In [1]: import numpy as np

In [2]: np.set_printoptions(suppress=True, linewidth=160)

In [3]: rnd = lambda a: np.round(a, 2) + 0

In [4]: data = np.load("data.npy")

In [5]: data
Out[5]: 
array([[  7.98,  -2.2 ,   6.28,  30.58],
       [  4.55, -12.12,   1.02,  -2.06],
       [  6.54,   0.56, -13.69,   0.54],
       [ -9.55,   6.83,  -5.95,  12.16],
       [ 16.72,  -6.42,  11.1 , -11.72],
       [ -0.22,   1.7 ,  -2.17,  -7.12],
       [ 11.06,   3.56,  -6.48,  -4.93],
       [-20.75,   3.64,   1.  ,   4.03],
       [ 15.  ,   0.56,  -4.98, -10.  ],
       [  1.73,  -1.24,   8.96,  -7.21],
       [ 24.93,   3.26,  -0.54,  16.41],
       [ -9.42,   1.52, -15.11,  -9.51],
       [-18.84,  15.41,   9.68, -17.19],
       [ 19.34,   2.63,   3.67,  -9.78],
       [ 19.97,   4.13,  15.62,  -5.97],
       [ -9.32,  -0.64,   0.89, -46.46],
       [-12.89,   5.02,  14.5 ,  28.75],
       [-20.97,  -4.51,  -4.57,  14.54],
       [ -2.1 ,   0.88,   6.96, -49.18],
       [ 11.62,  13.15,   6.44, -29.51],
       [-14.02,  17.19,  -2.14,  -4.5 ],
       [  9.84, -11.27,   5.78, -39.86],
       [-26.84,  -1.83, -17.1 , -17.21]])

In [6]: basis = data[[6, 15]].astype(float)

In [7]: for _ in range(3):
   ...:     idx = np.linalg.norm(data[:, None] - basis, axis=-1).argmin(axis=1)
   ...:     basis = np.array([data[idx == j].mean(axis=0) for j in range(2)])
   ...: 

In [8]: idx
Out[8]: array([0, 0, 0, 0, 0, 0, 0, 0, 0, 0, 0, 0, 1, 0, 0, 1, 0, 0, 1, 1, 0, 1, 1])

In [9]: rnd(basis)
Out[9]: 
array([[  2.35,   1.42,   0.38,   2.01],
       [ -5.94,   2.62,   2.11, -33.24]])

In [10]: np.bincount(idx)
Out[10]: array([17,  6])

In [11]: np.abs(basis[1] - basis[0]).argmax()
Out[11]: np.int64(3)

In [12]: idx = data[:, 0] > np.median(data[:, 0])

In [13]: r0 = data[idx].mean(axis=0) - data[~idx].mean(axis=0)

In [14]: np.argsort(-np.abs(r0).round(6), kind="stable")
Out[14]: array([0, 1, 2, 3])

In [15]: rnd((((data - data.mean(axis=0)) @ r0 > 0) == idx).mean())
Out[15]: np.float64(0.96)

In [16]: cen = data - data.mean(axis=0)

In [17]: V = np.linalg.svd(cen)[2][:2]

In [18]: M2 = cen - cen @ V.T @ V

In [19]: np.linalg.norm(M2, axis=1).round(6).argmax()
Out[19]: np.int64(12)

In [20]: rnd((cen @ V.T).std(axis=0))
Out[20]: array([20.3 , 15.08])

In [21]: U, sv, VT = np.linalg.svd(data, full_matrices=False)

In [22]: rnd(np.sqrt((sv ** 2).sum())), rnd(np.linalg.norm(data))
Out[22]: (np.float64(136.27), np.float64(136.27))

In [23]: rnd(sv / sv[0])
Out[23]: array([1.  , 0.7 , 0.39, 0.31])

In [24]: np.allclose(U * sv @ VT, data)
Out[24]: True

In [25]: W0 = np.array([[12, 2, 10, -2], [2, 3, 3, 3], [10, 3, 9, 0], [-2, 3, 0, 5]])

In [26]: C2 = W0.T @ W0

In [27]: rnd(np.linalg.eigvalsh(C2)[::-1])
Out[27]: array([454.85,  56.12,   0.03,   0.  ])

In [28]: np.trace(C2), (W0 ** 2).sum()
Out[28]: (np.int64(511), np.int64(511))

In [29]: C2
Out[29]: 
array([[252,  54, 216, -28],
       [ 54,  31,  56,  20],
       [216,  56, 190, -11],
       [-28,  20, -11,  38]])

In [30]: np.diag(C2)
Out[30]: array([252,  31, 190,  38])

In [31]: U, sv, VT = np.linalg.svd(W0)

In [32]: V = VT[:(sv > 1e-8).sum()]

In [33]: rng = np.random.default_rng(92)

In [34]: x = W0[3] + -3 * W0[1] + rng.integers(2) * np.eye(4)[3]

In [35]: x
Out[35]: array([-8., -6., -9., -4.])

In [36]: np.allclose(V.T @ V @ x, x)
Out[36]: True

In [37]: np.linalg.matrix_rank(np.vstack([W0, x]))
Out[37]: np.int64(3)

In [38]: rnd(np.linalg.norm(x - V.T @ V @ x))
Out[38]: np.float64(0.0)

In [39]: rnd(np.diag(V.T @ V))
Out[39]: array([0.69, 0.86, 0.45, 1.  ])

In [40]: X = np.loadtxt("arr.csv", delimiter=",")

In [41]: X
Out[41]: 
array([[ 1.4 , -1.3 , -0.3 ,  5.61],
       [-0.8 , -0.7 ,  1.  , -3.27],
       [ 1.2 ,  0.5 ,  0.6 ,  4.75],
       [-0.1 ,  0.  , -0.5 , -0.44],
       [-1.5 , -0.7 ,  0.2 , -5.95],
       [-1.7 ,  1.  ,  0.5 , -6.77],
       [ 2.1 ,  0.4 , -0.1 ,  8.58],
       [-0.5 ,  1.2 ,  0.7 , -1.94],
       [ 0.4 , -0.7 ,  0.8 ,  1.59],
       [ 1.3 ,  2.4 , -0.5 ,  5.17],
       [ 1.7 ,  2.4 ,  0.7 ,  6.65],
       [ 0.8 , -0.3 ,  1.5 ,  3.21],
       [ 0.2 ,  1.5 , -1.5 ,  0.75],
       [ 0.  ,  1.  ,  0.3 ,  0.05],
       [ 0.3 , -0.6 ,  2.1 ,  1.1 ],
       [-0.4 , -0.4 ,  0.5 , -1.52],
       [-1.1 ,  2.  , -0.2 , -4.47],
       [ 0.2 ,  1.  , -0.2 ,  0.68],
       [ 0.5 ,  0.2 ,  0.2 ,  1.94],
       [ 2.7 , -0.8 ,  1.1 , 10.73],
       [-0.1 ,  0.9 , -2.  , -0.4 ],
       [-0.8 , -0.9 , -0.8 , -3.1 ],
       [ 0.5 , -0.6 ,  0.6 ,  2.12],
       [-1.1 , -1.9 , -0.4 , -4.5 ],
       [ 0.9 , -0.1 , -0.2 ,  3.73],
       [-0.5 , -0.7 , -0.3 , -1.94],
       [ 2.7 ,  0.3 , -0.5 , 10.9 ],
       [-0.1 , -2.9 , -1.5 , -0.36],
       [ 0.  ,  0.2 ,  0.5 ,  0.12]])

In [42]: cen = X - X.mean(axis=0)

In [43]: U, sv, VT = np.linalg.svd(cen, full_matrices=False)

In [44]: np.abs(VT[0]).argmax()
Out[44]: np.int64(3)

In [45]: rnd(VT[0] * np.sign(VT[0, np.abs(VT[0]).argmax()]))
Out[45]: array([0.24, 0.03, 0.02, 0.97])

In [46]: rnd(np.abs(VT[-1]))
Out[46]: array([0.97, 0.  , 0.  , 0.24])

In [47]: rnd(sv ** 2 / (sv ** 2).sum())
Out[47]: array([0.91, 0.06, 0.03, 0.  ])

In [48]: np.abs(U[:, 0]).argmax()
Out[48]: np.int64(26)

In [49]: rnd(sv)
Out[49]: array([24.93,  6.39,  4.69,  0.1 ])

In [50]: (np.sign(U[:, 0]) == np.sign(U[0, 0])).astype(int)
Out[50]: array([1, 0, 1, 0, 0, 0, 1, 0, 1, 1, 1, 1, 0, 0, 0, 0, 0, 0, 1, 1, 0, 0, 1, 0, 1, 0, 1, 0, 0])

In [51]: mat = np.loadtxt("sample5.csv", delimiter=",")

In [52]: mat
Out[52]: 
array([[ 0., -1., -2.],
       [ 0.,  0.,  1.],
       [ 0.,  0.,  0.]])

In [53]: U, sv, VT = np.linalg.svd(X)

In [54]: np.argmax(sv[:-1] / (sv[1:] + 1e-6)) + 1
Out[54]: np.int64(3)

In [55]: rnd(sv)
Out[55]: array([25.73,  6.4 ,  4.7 ,  0.1 ])

In [56]: M2 = U[:, :3] @ np.diag(sv[:3]) @ VT[:3]

In [57]: rnd(np.abs(X - M2).max())
Out[57]: np.float64(0.04)

In [58]: rnd(np.linalg.norm(X - M2) / np.linalg.norm(X))
Out[58]: np.float64(0.0)

In [59]: rnd(np.linalg.norm(X - M2, 2)), rnd(sv[3])
Out[59]: (np.float64(0.1), np.float64(0.1))

In [60]: np.linalg.matrix_rank(X, rtol=0.05)
Out[60]: np.int64(3)

In [61]: idx = rng.permutation(3)

In [62]: idx
Out[62]: array([0, 2, 1])

In [63]: M2 = mat[idx][:, idx]

In [64]: np.trace(M2)
Out[64]: np.float64(0.0)

In [65]: M2
Out[65]: 
array([[ 0., -2., -1.],
       [ 0.,  0.,  0.],
       [ 0.,  1.,  0.]])

In [66]: np.allclose(M2, mat)
Out[66]: False

In [67]: np.diag(M2)
Out[67]: array([0., 0., 0.])

In [68]: rnd(np.linalg.det(M2)), rnd(np.linalg.det(mat[idx]))
Out[68]: (np.float64(0.0), np.float64(0.0))

In [69]: U, sv, VT = np.linalg.svd(mat)

In [70]: V = VT[:(sv > 1e-8).sum()]

In [71]: x = mat[1] + 5 * mat[2] + rng.integers(2) * np.eye(3)[0]

In [72]: x
Out[72]: array([0., 0., 1.])

In [73]: np.linalg.matrix_rank(np.vstack([mat, x]))
Out[73]: np.int64(2)

In [74]: proj = np.triu(np.array([[3, 2, -3], [-3, 0, 3], [-1, 1, 2]]), 1) + np.eye(3)

In [75]: M2 = proj @ mat @ np.linalg.inv(proj)

In [76]: np.poly(M2)
Out[76]: array([1., 0., 0., 0.])

In [77]: M2
Out[77]: 
array([[ 0., -1.,  3.],
       [ 0.,  0.,  1.],
       [ 0.,  0.,  0.]])

In [78]: proj @ mat - mat @ proj
Out[78]: 
array([[0., 0., 5.],
       [0., 0., 0.],
       [0., 0., 0.]])

In [79]: np.trace(M2), np.trace(mat)
Out[79]: (np.float64(0.0), np.float64(0.0))

In [80]: np.linalg.matrix_rank(M2)
Out[80]: np.int64(2)

In [81]: E = np.loadtxt("w.csv", delimiter=",")

In [82]: rnd(E)
Out[82]: 
array([[0.2 , 0.2 , 0.27, 0.07, 0.27],
       [0.36, 0.07, 0.29, 0.21, 0.07],
       [0.19, 0.19, 0.25, 0.12, 0.25],
       [0.06, 0.28, 0.28, 0.22, 0.17],
       [0.11, 0.33, 0.11, 0.11, 0.33]])

In [83]: proj = np.triu(np.array([[5, 1, 2, 0, -4],
    ...:     [-2, 2, 2, 1, 4],
    ...:     [1, -5, 2, 0, 2],
    ...:     [1, -1, -2, -3, 3],
    ...:     [1, -4, -4, -4, -1]]), 1) + np.eye(5)

In [84]: M2 = proj @ E @ np.linalg.inv(proj)

In [85]: np.linalg.matrix_rank(M2)
Out[85]: np.int64(5)

In [86]: rnd(np.trace(M2)), rnd(np.trace(E))
Out[86]: (np.float64(1.08), np.float64(1.08))

In [87]: rnd(np.linalg.det(M2))
Out[87]: np.float64(0.0)

In [88]: np.allclose(E @ E.T, E.T @ E)
Out[88]: False

In [89]: rnd(np.trace(E))
Out[89]: np.float64(1.08)

In [90]: rnd((E + E.T) / 2)
Out[90]: 
array([[0.2 , 0.28, 0.23, 0.06, 0.19],
       [0.28, 0.07, 0.24, 0.25, 0.2 ],
       [0.23, 0.24, 0.25, 0.2 , 0.18],
       [0.06, 0.25, 0.2 , 0.22, 0.14],
       [0.19, 0.2 , 0.18, 0.14, 0.33]])

In [91]: np.allclose(E, E.T)
Out[91]: False

In [92]: C2 = E.T @ E

In [93]: np.allclose(C2, C2.T)
Out[93]: True

In [94]: rnd(np.linalg.eigvalsh(C2)[::-1])
Out[94]: array([1.03, 0.12, 0.04, 0.01, 0.  ])

In [95]: rnd(np.trace(C2)), rnd((E ** 2).sum())
Out[95]: (np.float64(1.2), np.float64(1.2))

In [96]: rnd(C2)
Out[96]: 
array([[0.22, 0.15, 0.23, 0.14, 0.17],
       [0.15, 0.27, 0.23, 0.15, 0.26],
       [0.23, 0.23, 0.3 , 0.18, 0.24],
       [0.14, 0.15, 0.18, 0.13, 0.14],
       [0.17, 0.26, 0.24, 0.14, 0.28]])

In [97]: rnd(np.linalg.det(2 * E)), rnd(np.linalg.det(E))
Out[97]: (np.float64(-0.01), np.float64(0.0))

In [98]: rnd(np.linalg.det(E.T))
Out[98]: np.float64(0.0)

In [99]: rnd(np.linalg.eigvals(E).sum().real)
Out[99]: np.float64(1.08)

In [100]: rnd(np.einsum("ij,ji->", E, E))
Out[100]: np.float64(1.01)

In [101]: rnd(np.kron(np.eye(2, dtype=int), E))
Out[101]: 
array([[0.2 , 0.2 , 0.27, 0.07, 0.27, 0.  , 0.  , 0.  , 0.  , 0.  ],
       [0.36, 0.07, 0.29, 0.21, 0.07, 0.  , 0.  , 0.  , 0.  , 0.  ],
       [0.19, 0.19, 0.25, 0.12, 0.25, 0.  , 0.  , 0.  , 0.  , 0.  ],
       [0.06, 0.28, 0.28, 0.22, 0.17, 0.  , 0.  , 0.  , 0.  , 0.  ],
       [0.11, 0.33, 0.11, 0.11, 0.33, 0.  , 0.  , 0.  , 0.  , 0.  ],
       [0.  , 0.  , 0.  , 0.  , 0.  , 0.2 , 0.2 , 0.27, 0.07, 0.27],
       [0.  , 0.  , 0.  , 0.  , 0.  , 0.36, 0.07, 0.29, 0.21, 0.07],
       [0.  , 0.  , 0.  , 0.  , 0.  , 0.19, 0.19, 0.25, 0.12, 0.25],
       [0.  , 0.  , 0.  , 0.  , 0.  , 0.06, 0.28, 0.28, 0.22, 0.17],
       [0.  , 0.  , 0.  , 0.  , 0.  , 0.11, 0.33, 0.11, 0.11, 0.33]])

In [102]: rnd(np.linalg.eigvals(E))
Out[102]: array([ 1.  +0.j , -0.12+0.j ,  0.14+0.j ,  0.03+0.1j,  0.03-0.1j])

In [103]: arr = np.load("dump.npy")

In [104]: arr
Out[104]: 
array([[-1,  0,  0],
       [ 0,  1, -1],
       [ 0, -1,  2]])

In [105]: U, sv, VT = np.linalg.svd(arr, full_matrices=False)

In [106]: rnd(sv / sv[0])
Out[106]: array([1.  , 0.38, 0.15])

In [107]: np.allclose(U * sv @ VT, arr)
Out[107]: True

In [108]: rnd(np.sqrt((sv ** 2).sum())), rnd(np.linalg.norm(arr))
Out[108]: (np.float64(2.83), np.float64(2.83))

In [109]: rnd(np.cumsum(sv ** 2) / np.sum(sv ** 2))
Out[109]: array([0.86, 0.98, 1.  ])

In [110]: rnd(sv)
Out[110]: array([2.62, 1.  , 0.38])

In [111]: np.abs(U[:, 0]).round(6).argmax()
Out[111]: np.int64(2)

In [112]: rnd(VT @ VT.T)
Out[112]: 
array([[1., 0., 0.],
       [0., 1., 0.],
       [0., 0., 1.]])

In [113]: x = np.array([-5, 8, -7])

In [114]: target = arr @ x

In [115]: target
Out[115]: array([  5,  15, -22])

In [116]: rnd(np.linalg.solve(arr, target + arr[:, 1]))
Out[116]: array([-5.,  9., -7.])

In [117]: K = np.load("test16.npy")

In [118]: K
Out[118]: 
array([[8., 9.],
       [9., 8.]])

In [119]: rnd(np.linalg.eigvalsh(K).min())
Out[119]: np.float64(-1.0)

In [120]: [round(float(np.linalg.det(K[:i, :i])), 2) + 0 for i in range(1, 3)]
Out[120]: [8.0, -17.0]

In [121]: U, sv, VT = np.linalg.svd(K, full_matrices=False)

In [122]: rnd(U.T @ K @ VT.T)
Out[122]: 
array([[17.,  0.],
       [ 0.,  1.]])

In [123]: U.shape, sv.shape, VT.shape
Out[123]: ((2, 2), (2,), (2, 2))

In [124]: (sv > 1e-8).sum()
Out[124]: np.int64(2)

In [125]: rnd(VT @ VT.T)
Out[125]: 
array([[1., 0.],
       [0., 1.]])

In [126]: rnd(np.cumsum(sv ** 2) / np.sum(sv ** 2))
Out[126]: array([1., 1.])
